In [1]: import numpy as np

In [2]: np.set_printoptions(suppress=True, linewidth=140)

In [3]: arr = np.array([[-8, -13, -11, -16, -3], [-5, -10, -5, -10, 0], [-2, 1, -7, -4, -5]])

In [4]: arr
Out[4]: 
array([[ -8, -13, -11, -16,  -3],
       [ -5, -10,  -5, -10,   0],
       [ -2,   1,  -7,  -4,  -5]])

In [5]: rng = np.random.default_rng(4187)

In [6]: Y = arr + rng.integers(-2, 3, (3, 2)) @ rng.integers(-2, 3, (2, 5))

In [7]: Y
Out[7]: 
array([[-10, -15, -11, -20,  -5],
       [  1,  -8, -13,  -6,   6],
       [ -6,  -1,  -3,  -8,  -9]])

In [8]: np.abs(Y - arr).sum(axis=1)
Out[8]: array([10, 26, 18])

In [9]: np.round(np.linalg.svd(Y - arr, compute_uv=False), 2) + 0
Out[9]: array([15.38,  3.93,  0.  ])

In [10]: np.linalg.matrix_rank(Y - arr, tol=1e-8)
Out[10]: np.int64(2)

In [11]: Y - arr
Out[11]: 
array([[-2, -2,  0, -4, -2],
       [ 6,  2, -8,  4,  6],
       [-4, -2,  4, -4, -4]])

In [12]: Uu, s, Vt = np.linalg.svd(arr)

In [13]: s.round(2) + 0
Out[13]: array([29.99,  8.04,  0.  ])

In [14]: Y = Uu[:, :2] @ np.diag(s[:2]) @ Vt[:2]

In [15]: np.linalg.matrix_rank(Y)
Out[15]: np.int64(2)

In [16]: Y.round(2) + 0
Out[16]: 
array([[ -8., -13., -11., -16.,  -3.],
       [ -5., -10.,  -5., -10.,   0.],
       [ -2.,   1.,  -7.,  -4.,  -5.]])

In [17]: round(np.linalg.norm(arr - Y, 2), 2), round(float(s[2]), 2)
Out[17]: (np.float64(0.0), 0.0)

In [18]: Uu, s, Vt = np.linalg.svd(arr, full_matrices=False)

In [19]: np.round(np.abs(Vt[0]), 2)
Out[19]: array([0.32, 0.52, 0.44, 0.64, 0.12])

In [20]: np.round(Uu.T @ Uu, 2) + 0
Out[20]: 
array([[1., 0., 0.],
       [0., 1., 0.],
       [0., 0., 1.]])

In [21]: Uu.shape, s.shape, Vt.shape
Out[21]: ((3, 3), (3,), (3, 5))

In [22]: np.round(Vt @ Vt.T, 2) + 0
Out[22]: 
array([[1., 0., 0.],
       [0., 1., 0.],
       [0., 0., 1.]])

In [23]: np.round(s / s[0], 2) + 0
Out[23]: array([1.  , 0.27, 0.  ])

In [24]: np.allclose(Uu * s @ Vt, arr)
Out[24]: True

In [25]: [round(float(x), 2) for x in np.linalg.svd(arr, compute_uv=False)[:3]]
Out[25]: [29.99, 8.04, 0.0]

In [26]: round(np.linalg.norm(arr, 2) / np.linalg.norm(arr), 2)
Out[26]: np.float64(0.97)

In [27]: np.linalg.cond(arr) > 100
Out[27]: np.True_

In [28]: np.abs(np.diag(np.linalg.qr(arr)[1])) > 1e-9
Out[28]: array([ True,  True, False])

In [29]: np.allclose(arr[:-1].T @ np.linalg.lstsq(arr[:-1].T, arr[-1])[0], arr[-1])
Out[29]: True

In [30]: data = np.load("data.npy")

In [31]: data
Out[31]: 
array([[27, 24, 27, 16, 12, 24],
       [24, 26, 28, 24, 12, 26],
       [27, 28, 34, 26, 15, 33],
       [16, 24, 26, 32,  9, 27],
       [12, 12, 15,  9, 12, 16],
       [24, 26, 33, 27, 16, 36]])

In [32]: def softmax(z):
    ...:     e = np.exp(z - z.max(axis=-1, keepdims=True))
    ...:     return e / e.sum(axis=-1, keepdims=True)
    ...: 

In [33]: np.round(softmax(data[1]), 2) + 0
Out[33]: array([0.01, 0.1 , 0.76, 0.01, 0.  , 0.1 ])

In [34]: np.round(softmax(data).sum(axis=1), 2)
Out[34]: array([1., 1., 1., 1., 1., 1.])

In [35]: np.round(softmax(data[1] + 4), 2) + 0
Out[35]: array([0.01, 0.1 , 0.76, 0.01, 0.  , 0.1 ])

In [36]: np.round(softmax(10 * data[1]), 2) + 0
Out[36]: array([0., 0., 1., 0., 0., 0.])

In [37]: scores = data @ data.T / np.sqrt(6)

In [38]: np.round(softmax(scores)[1] @ data, 2)
Out[38]: array([27., 28., 34., 26., 15., 33.])

In [39]: np.round(softmax(scores), 2) + 0
Out[39]: 
array([[0.  , 0.  , 1.  , 0.  , 0.  , 0.  ],
       [0.  , 0.  , 1.  , 0.  , 0.  , 0.  ],
       [0.  , 0.  , 1.  , 0.  , 0.  , 0.  ],
       [0.  , 0.  , 0.5 , 0.  , 0.  , 0.5 ],
       [0.  , 0.  , 0.92, 0.  , 0.  , 0.08],
       [0.  , 0.  , 0.92, 0.  , 0.  , 0.08]])

In [40]: np.abs(data).max()
Out[40]: np.int64(36)

In [41]: data[6]
Traceback (most recent call last):
  Cell In[41], line 1
    data[6]
IndexError: index 6 is out of bounds for axis 0 with size 6


In [42]: np.round(np.linalg.norm(data), 2)
Out[42]: np.float64(141.63)

In [43]: F = np.loadtxt("sample15.csv", delimiter=",")

In [44]: F
Out[44]: 
array([[ 34.,  28.,   4.,  -6., -28., -46.],
       [-18.,  -4.,   4.,  10.,  12.,   6.],
       [ 60.,  -2., -22., -43., -36.,   6.]])

In [45]: # rows and columns are dependent

In [46]: Y = F / np.sqrt((F ** 2).mean(axis=1, keepdims=True))

In [47]: np.linalg.matrix_rank(Y) == np.linalg.matrix_rank(F)
Out[47]: np.True_

In [48]: Y[0].round(2)
Out[48]: array([ 1.19,  0.98,  0.14, -0.21, -0.98, -1.61])

In [49]: M = np.load("layer2.npy")

In [50]: M
Out[50]: 
array([[  7.,   2.,   2.,  -1.],
       [-10.,  -2.,  -4.,   2.],
       [ -4.,  -2.,   1.,   1.],
       [  4.,   2.,   0.,   0.]])

In [51]: # looks like rank 3

In [52]: proj = np.triu(np.array([[0, 1, -2, -2], [-3, -2, 3, 3], [-3, -1, -3, -2], [3, 2, -3, -2]]), 1) + np.eye(4)

In [53]: Y = proj @ M @ np.linalg.inv(proj)

In [54]: np.round(np.poly(Y), 2) + 0
Out[54]: array([ 1., -6., 11., -6.,  0.])

In [55]: np.round(np.linalg.det(Y), 2)
Out[55]: np.float64(-0.0)

In [56]: lab = rng.permutation(4)

In [57]: lab
Out[57]: array([1, 3, 0, 2])

In [58]: Y = M[lab][:, lab]

In [59]: Y
Out[59]: 
array([[ -2.,   2., -10.,  -4.],
       [  2.,   0.,   4.,   0.],
       [  2.,  -1.,   7.,   2.],
       [ -2.,   1.,  -4.,   1.]])

In [60]: A = np.array([[-2, 0, 0], [2, 1, 1]])

In [61]: A[:, 0] = -3 * A[:, 2]

In [62]: A
Out[62]: 
array([[ 0,  0,  0],
       [-3,  1,  1]])

In [63]: Y = np.array([[2, 1, 3], [5, 2, 2], [5, 4, 1]])

In [64]: np.einsum("ij,ij->i", A, A)
Out[64]: array([ 0, 11])

In [65]: Y.T @ A.T
Out[65]: 
array([[ 0,  4],
       [ 0,  3],
       [ 0, -6]])

In [66]: np.einsum("ik,kj->ij", A, Y)
Out[66]: 
array([[ 0,  0,  0],
       [ 4,  3, -6]])

In [67]: np.einsum("ij->j", A)
Out[67]: array([-3,  1,  1])

In [68]: np.linalg.matrix_rank(np.vstack([A, Y.T]))
Out[68]: np.int64(3)

In [69]: np.unique(A.round(6), axis=0).shape
Out[69]: (2, 3)

In [70]: np.abs(np.diag(np.linalg.qr(A)[1])) > 1e-9
Out[70]: array([ True, False])

In [71]: round(np.trace(np.linalg.pinv(A) @ A), 2)
Out[71]: np.float64(1.0)

In [72]: np.allclose(A[:-1].T @ np.linalg.lstsq(A[:-1].T, A[-1])[0], A[-1])
Out[72]: False

In [73]: r = np.linalg.matrix_rank(M)

In [74]: r
Out[74]: np.int64(3)

In [75]: N = np.linalg.svd(M)[2][r:].T

In [76]: np.linalg.matrix_rank(M.T @ M), np.linalg.matrix_rank(M @ M.T)
Out[76]: (np.int64(3), np.int64(3))

In [77]: m1 = np.minimum.outer(np.arange(1, 4), np.arange(1, 4)) * -2

In [78]: m1
Out[78]: 
array([[-2, -2, -2],
       [-2, -4, -4],
       [-2, -4, -6]])

In [79]: # symmetric

In [80]: w, vecs = np.linalg.eigh(m1)

In [81]: np.round(np.linalg.svd(m1, compute_uv=False), 2)
Out[81]: array([10.1 ,  1.29,  0.62])

In [82]: np.round(np.linalg.eigvalsh(m1 + 4 * np.eye(3)), 2)
Out[82]: array([-6.1 ,  2.71,  3.38])

In [83]: np.round(np.linalg.eigvalsh(m1 @ m1), 2)
Out[83]: array([  0.38,   1.65, 101.97])

In [84]: round(float(w.sum()), 2), np.trace(m1)
Out[84]: (-12.0, np.int64(-12))

In [85]: (w > 1e-8).sum(), (w < -1e-8).sum()
Out[85]: (np.int64(0), np.int64(3))

In [86]: np.round(vecs.T @ m1 @ vecs, 2) + 0
Out[86]: 
array([[-10.1 ,   0.  ,   0.  ],
       [  0.  ,  -1.29,   0.  ],
       [  0.  ,   0.  ,  -0.62]])

In [87]: np.round(vecs.T @ vecs, 2) + 0
Out[87]: 
array([[1., 0., 0.],
       [0., 1., 0.],
       [0., 0., 1.]])

In [88]: round(float(np.abs(np.linalg.eigvals(m1)).max()), 2)
Out[88]: 10.1

In [89]: m1 @ m1
Out[89]: 
array([[12, 20, 24],
       [20, 36, 44],
       [24, 44, 56]])

In [90]: np.allclose(m1 @ m1.T, m1.T @ m1)
Out[90]: True

In [91]: np.linalg.determinant(m1)
Traceback (most recent call last):
  Cell In[91], line 1
    np.linalg.determinant(m1)
AttributeError: module 'numpy.linalg' has no attribute 'determinant'


In [92]: assert m1 == m1.T
Traceback (most recent call last):
  Cell In[92], line 1
    assert m1 == m1.T
ValueError: The truth value of an array with more than one element is ambiguous. Use a.any() or a.all()


In [93]: feats = np.loadtxt("arr.csv", delimiter=",")

In [94]: feats
Out[94]: 
array([[ 3.,  1., -1.],
       [ 1.,  3.,  1.],
       [-1.,  1.,  3.]])

In [95]: x0 = np.array([-2, -3, 1])

In [96]: h = np.maximum(feats @ x0, 0)

In [97]: np.maximum(feats @ (3 * x0), 0)
Out[97]: array([0., 0., 6.])

In [98]: feats * (h > 1e-9)[:, None]
Out[98]: 
array([[ 0.,  0., -0.],
       [ 0.,  0.,  0.],
       [-1.,  1.,  3.]])

In [99]: Y = np.array([[1, -2], [0, 0], [0, 0]])

In [100]: np.einsum("ij->j", feats)
Out[100]: array([3., 5., 3.])

In [101]: np.einsum("ik,kj->ji", feats, Y)
Out[101]: 
array([[ 3.,  1., -1.],
       [-6., -2.,  2.]])

In [102]: np.linalg.matrix_rank(np.vstack([feats, Y.T]))
Out[102]: np.int64(3)

In [103]: Uu, s, Vt = np.linalg.svd(feats, full_matrices=False)

In [104]: (s > 1e-8).sum()
Out[104]: np.int64(3)

In [105]: np.allclose(Uu * s @ Vt, feats)
Out[105]: True

In [106]: np.round(Uu.T @ feats @ Vt.T, 2) + 0
Out[106]: 
array([[4., 0., 0.],
       [0., 4., 0.],
       [0., 0., 1.]])

In [107]: np.round(np.cumsum(s ** 2) / np.sum(s ** 2), 2)
Out[107]: array([0.48, 0.97, 1.  ])

In [108]: np.round(s / s[0], 2)
Out[108]: array([1.  , 1.  , 0.25])

In [109]: Y = feats[0, 0] * feats[1:] - np.outer(feats[1:, 0], feats[0])

In [110]: Y
Out[110]: 
array([[0., 8., 4.],
       [0., 4., 8.]])

In [111]: np.flatnonzero(~Y.round(6).any(axis=1))
Out[111]: array([], dtype=int64)

In [112]: np.round(feats[:, 0] / feats[0, 0], 2)
Out[112]: array([ 1.  ,  0.33, -0.33])

In [113]: np.round(softmax(Y).sum(axis=1), 2)
Out[113]: array([1., 1.])

In [114]: np.round(softmax(Y[0] + -1), 2) + 0
Out[114]: array([0.  , 0.98, 0.02])

In [115]: np.round(softmax(10 * Y[0]), 2) + 0
Out[115]: array([0., 1., 0.])

In [116]: scores = Y @ Y.T / np.sqrt(3)

In [117]: softmax(scores).round(6).argmax(axis=1)
Out[117]: array([0, 1])

In [118]: np.round(softmax(scores)[0] @ Y, 2)
Out[118]: array([0., 8., 4.])

In [119]: np.round(softmax(scores), 2) + 0
Out[119]: 
array([[1., 0.],
       [0., 1.]])

In [120]: E = np.load("test10.npy")

In [121]: E
Out[121]: 
array([[ 9, -3,  3],
       [-6,  2, -3],
       [-6,  2,  0],
       [ 0,  0,  3],
       [-6,  2, -1],
       [-6,  2, -1]])

In [122]: [round(float(x), 2) for x in np.linalg.svd(E, compute_uv=False)[:3]]
Out[122]: [16.29, 3.7, 0.0]

In [123]: W = np.array([[3, -1, -1, 2, -2], [-1, -1, 3, 3, -1], [0, -1, 2, -1, 2]])

In [124]: beta = np.array([0, -2, 2, -2, 2])

In [125]: act = np.maximum(E @ W + beta, 0)

In [126]: act
Out[126]: 
array([[30,  0,  0,  4,  0],
       [ 0,  5,  8,  0,  6],
       [ 0,  2, 14,  0, 12],
       [ 0,  0,  8,  0,  8],
       [ 0,  3, 12,  0, 10],
       [ 0,  3, 12,  0, 10]])

In [127]: cent = np.array([[0, 3, 3], [1, -1, 3], [-3, 0, -3], [-2, 1, -3], [-1, -2, -1]])

In [128]: act @ cent
Out[128]: 
array([[ -8,  94,  78],
       [-25, -17, -15],
       [-52, -26, -48],
       [-32, -16, -32],
       [-43, -23, -37],
       [-43, -23, -37]])

In [129]: np.allclose(act[:-1].T @ np.linalg.lstsq(act[:-1].T, act[-1])[0], act[-1])
Out[129]: True

In [130]: np.round(act @ np.linalg.pinv(act) @ act, 2) + 0
Out[130]: 
array([[30.,  0.,  0.,  4.,  0.],
       [ 0.,  5.,  8.,  0.,  6.],
       [ 0.,  2., 14.,  0., 12.],
       [ 0.,  0.,  8.,  0.,  8.],
       [ 0.,  3., 12.,  0., 10.],
       [ 0.,  3., 12.,  0., 10.]])

In [131]: round(np.trace(np.linalg.pinv(act) @ act), 2)
Out[131]: np.float64(4.0)

In [132]: try:
     ...:     np.linalg.inv(act)
     ...: except np.linalg.LinAlgError as e:
     ...:     print(e)
     ...: 
Last 2 dimensions of the array must be square

In [133]: np.abs(np.diag(np.linalg.qr(act)[1])) > 1e-9
Out[133]: array([ True,  True,  True, False,  True])

In [134]: r = np.linalg.matrix_rank(E)

In [135]: r
Out[135]: np.int64(2)

In [136]: N = np.linalg.svd(E)[2][r:].T

In [137]: np.allclose(E @ N, 0)
Out[137]: True

In [138]: np.round(N[:, 0] / N[np.abs(N[:, 0]).round(6).argmax(), 0], 2) + 0
Out[138]: array([0.33, 1.  , 0.  ])

In [139]: [int(np.linalg.matrix_rank(np.delete(E, i, axis=0))) for i in range(6)]
Out[139]: [2, 2, 2, 2, 2, 2]

In [140]: N.shape
Out[140]: (3, 1)
